In [1]: import numpy as np

In [2]: import numpy.linalg as la

In [3]: np.set_printoptions(precision=2, suppress=True, linewidth=160, floatmode="fixed")

In [4]: K = np.load("x.npy")

In [5]: K
Out[5]: 
array([[-5,  3,  4, -3,  5],
       [ 5, -4, -4, -5,  4],
       [-1,  0,  5, -3,  1],
       [ 5, -4, -1, -3,  3]])

In [6]: Y = np.array([[1, -3, -3], [-1, -2, 2]])

In [7]: cent = np.kron(Y, K)

In [8]: la.matrix_rank(cent)
Out[8]: np.int64(8)

In [9]: cent.shape
Out[9]: (8, 15)

In [10]: Y = K / np.sqrt((K ** 2).mean(axis=1, keepdims=True))

In [11]: K - K.mean(axis=1, keepdims=True)
Out[11]: 
array([[-5.80,  2.20,  3.20, -3.80,  4.20],
       [ 5.80, -3.20, -3.20, -4.20,  4.80],
       [-1.40, -0.40,  4.60, -3.40,  0.60],
       [ 5.00, -4.00, -1.00, -3.00,  3.00]])

In [12]: print(la.norm(Y, axis=1))
[2.24 2.24 2.24 2.24]

In [13]: Y[3]
Out[13]: array([ 1.44, -1.15, -0.29, -0.87,  0.87])

In [14]: la.norm(K, axis=1).argmax()
Out[14]: np.int64(1)

In [15]: round(float(la.norm(K, 1)), 2), round(float(la.norm(K, np.inf)), 2)
Out[15]: (16.0, 22.0)

In [16]: la.norm(K, axis=0)
Out[16]: array([8.72, 6.40, 7.62, 7.21, 7.14])

In [17]: round(float(la.norm(K) ** 2 / la.norm(K, 2) ** 2), 2)
Out[17]: 1.7

In [18]: cent = 20 * np.array([[-0.9, -0.1, 0.4, 1.5],
    ...:     [1.0, -0.5, 0.5, 2.1],
    ...:     [0.7, -0.7, -0.1, 1.2]])

In [19]: rng = np.random.default_rng(81)

In [20]: labels = rng.integers(0, 3, 18)

In [21]: m1 = cent[labels] + rng.normal(size=(18, 4))

In [22]: print(m1)
[[-17.33  -1.41   9.37  30.32]
 [ 18.18  -9.59  10.70  42.18]
 [-17.43  -3.12   9.35  30.19]
 [-19.16  -2.54   7.96  30.56]
 [ 19.41  -8.04   9.54  41.53]
 [ 13.12 -14.06  -0.67  23.43]
 [ 19.71  -9.53   8.55  42.67]
 [ 20.58  -9.05  10.96  42.81]
 [-17.79  -2.77   8.16  28.83]
 [ 19.78 -10.44  10.05  42.23]
 [ 19.30 -10.24   9.66  39.90]
 [ 19.20 -12.39  10.15  40.56]
 [-19.15  -2.27   7.90  31.37]
 [ 19.23  -8.13  11.48  42.12]
 [ 14.98 -12.73  -1.21  23.46]
 [-18.10  -1.41   9.04  30.88]
 [ 20.22  -9.66  10.22  42.27]
 [-18.77  -3.87   8.42  28.67]]

In [23]: t = np.radians(15)

In [24]: R = np.eye(4)

In [25]: R[2, 2] = R[0, 0] = np.cos(t)

In [26]: R[2, 0], R[0, 2] = -np.sin(t), np.sin(t)

In [27]: R
Out[27]: 
array([[ 0.97,  0.00,  0.26,  0.00],
       [ 0.00,  1.00,  0.00,  0.00],
       [-0.26,  0.00,  0.97,  0.00],
       [ 0.00,  0.00,  0.00,  1.00]])

In [28]: Y = m1 @ R.T

In [29]: np.abs(Y - m1).max(axis=0)
Out[29]: array([3.02, 0.00, 5.70, 0.00])

In [30]: cen = m1 - m1.mean(axis=0)

In [31]: left, sig, Vh = la.svd(cen, full_matrices=False)

In [32]: print(la.matrix_rank(cen))
4

In [33]: print(np.searchsorted(np.cumsum(sig ** 2) / (sig ** 2).sum(), 0.9) + 1)
2

In [34]: np.round(sig ** 2 / (sig ** 2).sum(), 2) + 0
Out[34]: array([0.90, 0.10, 0.00, 0.00])

In [35]: (np.sign(left[:, 0]) == np.sign(left[0, 0])).astype(int)
Out[35]: array([1, 0, 1, 1, 0, 0, 0, 0, 1, 0, 0, 0, 1, 0, 0, 1, 0, 1])

In [36]: print(np.abs(left[:, 0]).argmax())
3

In [37]: np.abs(Vh[-1])
Out[37]: array([0.18, 0.19, 0.78, 0.56])

In [38]: np.round(cen.mean(axis=0), 2) + 0
Out[38]: array([0.00, 0.00, 0.00, 0.00])

In [39]: Vh[0] * np.sign(Vh[0, np.abs(Vh[0]).argmax()])
Out[39]: array([ 0.95, -0.19,  0.01,  0.26])

In [40]: cen = (m1 - m1.mean(axis=0)) / m1.std(axis=0)

In [41]: print(np.argwhere(np.abs(cen) > 2))
[[ 5  2]
 [14  2]]

In [42]: cen.std(axis=0)
Out[42]: array([1.00, 1.00, 1.00, 1.00])

In [43]: beta = la.lstsq(np.delete(cen, 0, axis=1), cen[:, 0])[0]

In [44]: beta
Out[44]: array([-0.55, -0.34,  0.74])

In [45]: np.abs(beta).argmax()
Out[45]: np.int64(2)

In [46]: X = np.array([[-2.0, -2.0, 0.0], [-2.0, 0.0, 0.0], [0.0, 0.0, -4.0]])

In [47]: ev, vecs = la.eigvalsh(X)
---------------------------------------------------------------------------
ValueError                                Traceback (most recent call last)
Cell In[47], line 1
----> 1 ev, vecs = la.eigvalsh(X)

ValueError: too many values to unpack (expected 2)

In [48]: ev, vecs = la.eigh(X)

In [49]: la.svd(X, compute_uv=False)
Out[49]: array([4.00, 3.24, 1.24])

In [50]: np.abs(vecs[:, -1]).round(6).argmax()
Out[50]: np.int64(1)

In [51]: la.eigvalsh(X @ X)
Out[51]: array([ 1.53, 10.47, 16.00])

In [52]: print(la.eigvalsh(X + 2 * np.eye(3)))
[-2.00 -1.24  3.24]

In [53]: (ev > 1e-8).sum(), (ev < -1e-8).sum()
Out[53]: (np.int64(1), np.int64(2))

In [54]: proj = np.triu(np.array([[1, 0, -1], [-1, -3, 1], [-2, 1, 2]]), 1) + np.eye(3)

In [55]: Y = proj @ X @ la.inv(proj)

In [56]: proj @ X - X @ proj
Out[56]: 
array([[ 0.00,  0.00,  4.00],
       [ 0.00,  0.00, -6.00],
       [ 0.00,  0.00,  0.00]])

In [57]: round(la.det(Y), 2)
Out[57]: np.float64(16.0)

In [58]: la.matrix_rank(Y)
Out[58]: np.int64(3)

In [59]: f, r1 = X[2], X[1]

In [60]: f @ f
Out[60]: np.float64(16.0)

In [61]: f @ r1
Out[61]: np.float64(0.0)

In [62]: pr = (f @ r1) / (f @ f) * f

In [63]: np.outer(f, r1)
Out[63]: 
array([[-0.00,  0.00,  0.00],
       [-0.00,  0.00,  0.00],
       [ 8.00, -0.00, -0.00]])

In [64]: np.round(la.norm(f + r1) ** 2 + la.norm(f - r1) ** 2, 2)
Out[64]: np.float64(40.0)

In [65]: print(r1 - pr)
[-2.00  0.00  0.00]

In [66]: (r1 - pr) @ f
Out[66]: np.float64(0.0)

In [67]: feats = np.load("dump.npy")

In [68]: print(feats)
[[-1.40  0.30]
 [-1.96  0.42]
 [ 1.96 -0.42]]

In [69]: W = np.array([[2, 2, 1, 0], [-3, -3, -2, 1]])

In [70]: beta = np.array([-2, 2, -1, -1])

In [71]: H = np.maximum(feats @ W + beta, 0)

In [72]: print(la.matrix_rank(H))
1

In [73]: H
Out[73]: 
array([[0.00, 0.00, 0.00, 0.00],
       [0.00, 0.00, 0.00, 0.00],
       [3.18, 7.18, 1.80, 0.00]])

In [74]: cent = np.array([[1, -1], [2, 2], [-1, 1], [1, 2]])

In [75]: (H @ cent).round(6).argmax(axis=1)
Out[75]: array([0, 0, 0])

In [76]: round(la.norm(feats, 2) / la.norm(feats), 2)
Out[76]: np.float64(1.0)

In [77]: [round(float(x), 2) for x in la.svd(feats, compute_uv=False)[:3]]
Out[77]: [3.18, 0.0]

In [78]: Y = np.array([[-2, -2, 0], [-3, -3, -2], [0, 3, 1]])

In [79]: M = np.tril(Y)

In [80]: print(M)
[[-2  0  0]
 [-3 -3  0]
 [ 0  3  1]]

In [81]: ev, vecs = la.eig(M)

In [82]: np.prod(ev)
Out[82]: np.float64(6.0)

In [83]: print(np.sort(la.eigvals(M @ M)))
[1.00 4.00 9.00]

In [84]: np.sort(la.eigvals(la.inv(M)))
Out[84]: array([-0.50, -0.33,  1.00])

In [85]: M @ vecs[:, 0] - ev[0] * vecs[:, 0]
Out[85]: array([0.00, 0.00, 0.00])

In [86]: t3 = np.stack([M, -3 * M, M[::-1]])

In [87]: (t3 @ M.T).shape
Out[87]: (3, 3, 3)

In [88]: t3.shape
Out[88]: (3, 3, 3)

In [89]: la.det(t3)
Out[89]: array([   6.00, -162.00,   -6.00])

In [90]: print(t3.sum(axis=0))
[[ 4  3  1]
 [ 3  3  0]
 [-2 -6 -2]]

In [91]: la.norm(t3, axis=(1, 2))
Out[91]: array([ 5.66, 16.97,  5.66])

In [92]: la.eigvals(M)
Out[92]: array([ 1.00, -3.00, -2.00])

In [93]: np.einsum("ij,ji->", M, M)
Out[93]: np.int64(14)

In [94]: np.kron(np.eye(2, dtype=int), M)
Out[94]: 
array([[-2,  0,  0,  0,  0,  0],
       [-3, -3,  0,  0,  0,  0],
       [ 0,  3,  1,  0,  0,  0],
       [ 0,  0,  0, -2,  0,  0],
       [ 0,  0,  0, -3, -3,  0],
       [ 0,  0,  0,  0,  3,  1]])

In [95]: print(round(float(la.eigvals(M).sum().real), 2))
-4.0
